$ ipython --no-banner

In [1]: import numpy as np

In [2]: from numpy import linalg as LA

In [3]: np.set_printoptions(precision=3, suppress=True, linewidth=120)

In [4]: A = np.load("block8.npy")

In [5]: A
Out[5]: 
array([[-14.803,  24.61 ,  24.61 ],
       [ -5.733,   8.359,   8.359],
       [ -4.714,   6.392,   6.392],
       [ -3.531,   4.061,   4.061],
       [ -1.049,  -0.444,  -0.444],
       [ -1.046,  -0.446,  -0.446],
       [ -0.356,  -0.342,  -0.342],
       [  0.469,   0.455,   0.455],
       [  0.658,   0.623,   0.623],
       [  0.705,   0.663,   0.663],
       [  1.646,   1.352,   1.352],
       [ 15.06 ,   2.462,   2.462],
       [ 21.486,   1.097,   1.097],
       [ 28.109,  -0.839,  -0.839]])

In [6]: # null space of dimension 1

In [7]: gram = np.cov(A, rowvar=False)

In [8]: np.argwhere(np.triu(np.abs(np.corrcoef(A.T)) > 0.8, 1))
Out[8]: array([[1, 2]])

In [9]: np.median(A, axis=0)
Out[9]: array([0.056, 0.88 , 0.88 ])

In [10]: W2 = A[[13, 12]].astype(float)

In [11]: for _ in range(3):
    ...:     lab = LA.norm(A[:, None] - W2, axis=-1).argmin(axis=1)
    ...:     W2 = np.array([A[lab == j].mean(axis=0) for j in range(2)])
    ...: 

In [12]: lab
Out[12]: array([1, 1, 1, 1, 1, 1, 1, 1, 1, 1, 1, 0, 0, 0])

In [13]: W2
Out[13]: 
array([[21.552,  0.907,  0.907],
       [-2.523,  4.117,  4.117]])

In [14]: np.abs(W2[1] - W2[0]).argmax()
Out[14]: np.int64(0)

In [15]: def softmax(z):
    ...:     e = np.exp(z - z.max(axis=-1, keepdims=True))
    ...:     return e / e.sum(axis=-1, keepdims=True)
    ...: 

In [16]: softmax(W2[1] + 2)
Out[16]: array([0.001, 0.5  , 0.5  ])

In [17]: np.round(softmax(10 * W2[1]), 3) + 0
Out[17]: array([0. , 0.5, 0.5])

In [18]: softmax(W2).sum(axis=1)
Out[18]: array([1., 1.])

In [19]: att = W2 @ W2.T / np.sqrt(3)

In [20]: np.round(softmax(att + np.triu(np.full(att.shape, -np.inf), 1)), 3) + 0
Out[20]: 
array([[1., 0.],
       [0., 1.]])

In [21]: np.round(softmax(att), 3) + 0
Out[21]: 
array([[1., 0.],
       [0., 1.]])

In [22]: [round(float(x), 3) for x in LA.svd(A, compute_uv=False)[:3]]
Out[22]: [47.265, 32.029, 0.0]

In [23]: LA.cond(A) > 100
Out[23]: np.True_

In [24]: np.argsort(-LA.norm(A, axis=0).round(6), kind="stable")[:3]
Out[24]: array([0, 1, 2])

In [25]: arr = np.loadtxt("out14.csv", delimiter=",")

In [26]: arr
Out[26]: 
array([[ -5., -12.,   8.,   1.,   3.,  -7.],
       [ -5.,   1.,   1.,   2.,   6.,  -4.],
       [  6.,  -9.,   3.,  -3.,  -9.,   3.],
       [  5.,  -1.,  -1.,  -2.,  -6.,   4.],
       [  9.,  -7.,   1.,  -4., -12.,   6.],
       [  6.,  -9.,   3.,  -3.,  -9.,   3.]])

In [27]: # rows 2 and 5 are equal

In [28]: np.argsort(-LA.norm(arr, axis=0).round(6), kind="stable")[:3]
Out[28]: array([4, 1, 0])

In [29]: LA.cond(arr) > 100
Out[29]: np.True_

In [30]: [round(float(x), 3) for x in LA.svd(arr, compute_uv=False)[:3]]
Out[30]: [29.813, 18.607, 0.0]

In [31]: LA.matrix_rank(arr, rtol=0.1)
Out[31]: np.int64(2)

In [32]: blk = np.stack([arr, -3 * arr, arr[::-1]])

In [33]: blk.sum(axis=0)
Out[33]: 
array([[ 16.,  15., -13.,  -5., -15.,  17.],
       [ 19.,  -9.,  -1.,  -8., -24.,  14.],
       [ -7.,  17.,  -7.,   4.,  12.,  -2.],
       [ -4.,  -7.,   5.,   1.,   3.,  -5.],
       [-23.,  15.,  -1.,  10.,  30., -16.],
       [-17.,   6.,   2.,   7.,  21., -13.]])

In [34]: LA.matrix_rank(blk)
Out[34]: array([2, 2, 2])

In [35]: np.round(LA.det(blk), 3) + 0
Out[35]: array([0., 0., 0.])

In [36]: LA.norm(blk, axis=(1, 2))
Out[36]: array([ 35.143, 105.428,  35.143])

In [37]: np.einsum("bij,cij->bc", blk, blk)
Out[37]: 
array([[ 1235., -3705.,     8.],
       [-3705., 11115.,   -24.],
       [    8.,   -24.,  1235.]])

In [38]: rank = LA.matrix_rank(arr)

In [39]: rank
Out[39]: np.int64(2)

In [40]: N = LA.svd(arr)[2][rank:].T

In [41]: N.shape
Out[41]: (6, 4)

In [42]: [int(LA.matrix_rank(arr[:i])) for i in range(1, len(arr) + 1)]
Out[42]: [1, 2, 2, 2, 2, 2]

In [43]: U, s, VT = LA.svd(arr)

In [44]: V = VT[:(s > 1e-8).sum()]

In [45]: rng = np.random.default_rng(81)

In [46]: vec = arr[3] + -3 * arr[4] + rng.integers(2) * np.eye(6)[2]

In [47]: vec
Out[47]: array([-22.,  20.,  -4.,  10.,  30., -14.])

In [48]: np.allclose(V.T @ V @ vec, vec)
Out[48]: True

In [49]: np.round(LA.norm(vec - V.T @ V @ vec), 3)
Out[49]: np.float64(0.0)

In [50]: LA.matrix_rank(np.vstack([arr, vec]))
Out[50]: np.int64(2)

In [51]: mat = np.load("x.npy")

In [52]: mat
Out[52]: 
array([[-2.315,  5.076, -4.733,  0.095],
       [-6.554, -1.868, -0.523, -1.32 ],
       [-1.809,  4.9  , -6.971,  0.103],
       [-3.372,  7.145, -6.524,  0.278],
       [-0.904,  2.232, -0.226,  1.13 ],
       [-1.427,  0.06 ,  1.093, -0.11 ],
       [ 6.52 ,  2.359,  2.408,  1.784],
       [ 2.272,  4.933, -0.213,  1.388],
       [-0.397,  0.423, -0.376,  0.357],
       [-0.657,  2.379, -4.07 ,  0.012],
       [-5.981, -4.187, -0.483, -1.616],
       [-8.871, -1.484, -1.702, -1.49 ],
       [ 1.06 , -5.455,  2.108, -1.103],
       [-3.17 , -3.8  , -0.655, -1.762],
       [ 1.866,  1.047,  0.902,  0.523]])

In [53]: vec = np.array([2, 1, 2, -2])

In [54]: target = mat @ vec

In [55]: LA.solve(mat.T @ mat, mat.T @ target)
Out[55]: array([ 2.,  1.,  2., -2.])

In [56]: target = target + 0.1 * rng.normal(size=15)

In [57]: target
Out[57]: 
array([ -9.132, -13.454, -12.816, -13.08 ,  -2.284,  -0.254,  16.762,   6.25 ,  -1.77 ,  -7.04 , -13.746, -19.618,
         2.905,  -7.885,   5.607])

In [58]: beta, *_ = LA.lstsq(mat, target)

In [59]: round(LA.norm(target - mat @ beta), 3)
Out[59]: np.float64(0.306)

In [60]: beta.round()
Out[60]: array([ 2.,  1.,  2., -2.])

In [61]: np.round(mat.T @ (target - mat @ beta), 3) + 0
Out[61]: array([0., 0., 0., 0.])

In [62]: gram = np.cov(mat, rowvar=False)

In [63]: LA.eigvalsh(gram)[::-1]
Out[63]: array([20.112, 16.863,  1.578,  0.056])

In [64]: np.polyfit(mat[:, 3], mat[:, 0], 1)
Out[64]: array([ 2.65 , -1.277])

In [65]: np.argsort(-mat.std(axis=0).round(6), kind="stable")
Out[65]: array([0, 1, 2, 3])

In [66]: u = np.array([3, 0, 4, 2, 1]) + 0.5

In [67]: J = np.outer(u, u) / (u @ u)

In [68]: J
Out[68]: 
array([[0.297, 0.042, 0.382, 0.212, 0.127],
       [0.042, 0.006, 0.055, 0.03 , 0.018],
       [0.382, 0.055, 0.491, 0.273, 0.164],
       [0.212, 0.03 , 0.273, 0.152, 0.091],
       [0.127, 0.018, 0.164, 0.091, 0.055]])

In [69]: # symmetric, so the eigenvalues are real

In [70]: np.round(J[3] @ J[0], 3)
Out[70]: np.float64(0.212)

In [71]: LA.norm(J, axis=0)
Out[71]: array([0.545, 0.078, 0.701, 0.389, 0.234])

In [72]: round(float(LA.norm(J[3] - J[0])), 3)
Out[72]: 0.156

In [73]: round(LA.norm(J[3], 1), 3), np.round(LA.norm(J[3], np.inf), 3)
Out[73]: (np.float64(0.758), np.float64(0.273))

In [74]: np.round(LA.norm(J) ** 2 / LA.norm(J, 2) ** 2, 3)
Out[74]: np.float64(1.0)

In [75]: round(LA.norm(J, 2), 3)
Out[75]: np.float64(1.0)

In [76]: LA.norm(J, axis=1)
Out[76]: array([0.545, 0.078, 0.701, 0.389, 0.234])

In [77]: round(float(LA.norm(J, "nuc")), 3)
Out[77]: 1.0

In [78]: E = np.array([[-1, 2, 0, -2],
    ...:     [2, 0, -2, -2],
    ...:     [1, 2, 0, -1],
    ...:     [2, 1, 1, -2],
    ...:     [2, 2, -2, -2],
    ...:     [-3, 2, 2, 0]])

In [79]: proj = E @ LA.solve(E.T @ E, E.T)

In [80]: LA.matrix_rank(np.eye(6) - proj)
Out[80]: np.int64(2)

In [81]: np.round((np.eye(6) - proj) @ E, 3) + 0
Out[81]: 
array([[0., 0., 0., 0.],
       [0., 0., 0., 0.],
       [0., 0., 0., 0.],
       [0., 0., 0., 0.],
       [0., 0., 0., 0.],
       [0., 0., 0., 0.]])

In [82]: np.allclose(proj @ proj, proj)
Out[82]: True

In [83]: np.diag(proj)
Out[83]: array([0.643, 0.573, 0.524, 0.947, 0.67 , 0.643])

In [84]: round(float(np.trace(proj)), 3)
Out[84]: 4.0

In [85]: np.round(LA.eigvalsh(proj), 3) + 0
Out[85]: array([0., 0., 1., 1., 1., 1.])

In [86]: K = np.load("layer1.npy")

In [87]: K
Out[87]: 
array([[ 1, -3,  3],
       [-2,  2,  2],
       [ 3,  0,  1],
       [-1,  3,  3],
       [-1,  3,  3]])

In [88]: # row 4 repeats row 3

In [89]: A2 = np.c_[K[:, :1] @ np.array([[6]]), np.array([2, -2, 8, -4, 2])]

In [90]: A2
Out[90]: 
array([[  6,   2],
       [-12,  -2],
       [ 18,   8],
       [ -6,  -4],
       [ -6,   2]])

In [91]: np.round(LA.lstsq(K, A2[:, 0])[0], 3) + 0
Out[91]: array([6., 0., 0.])
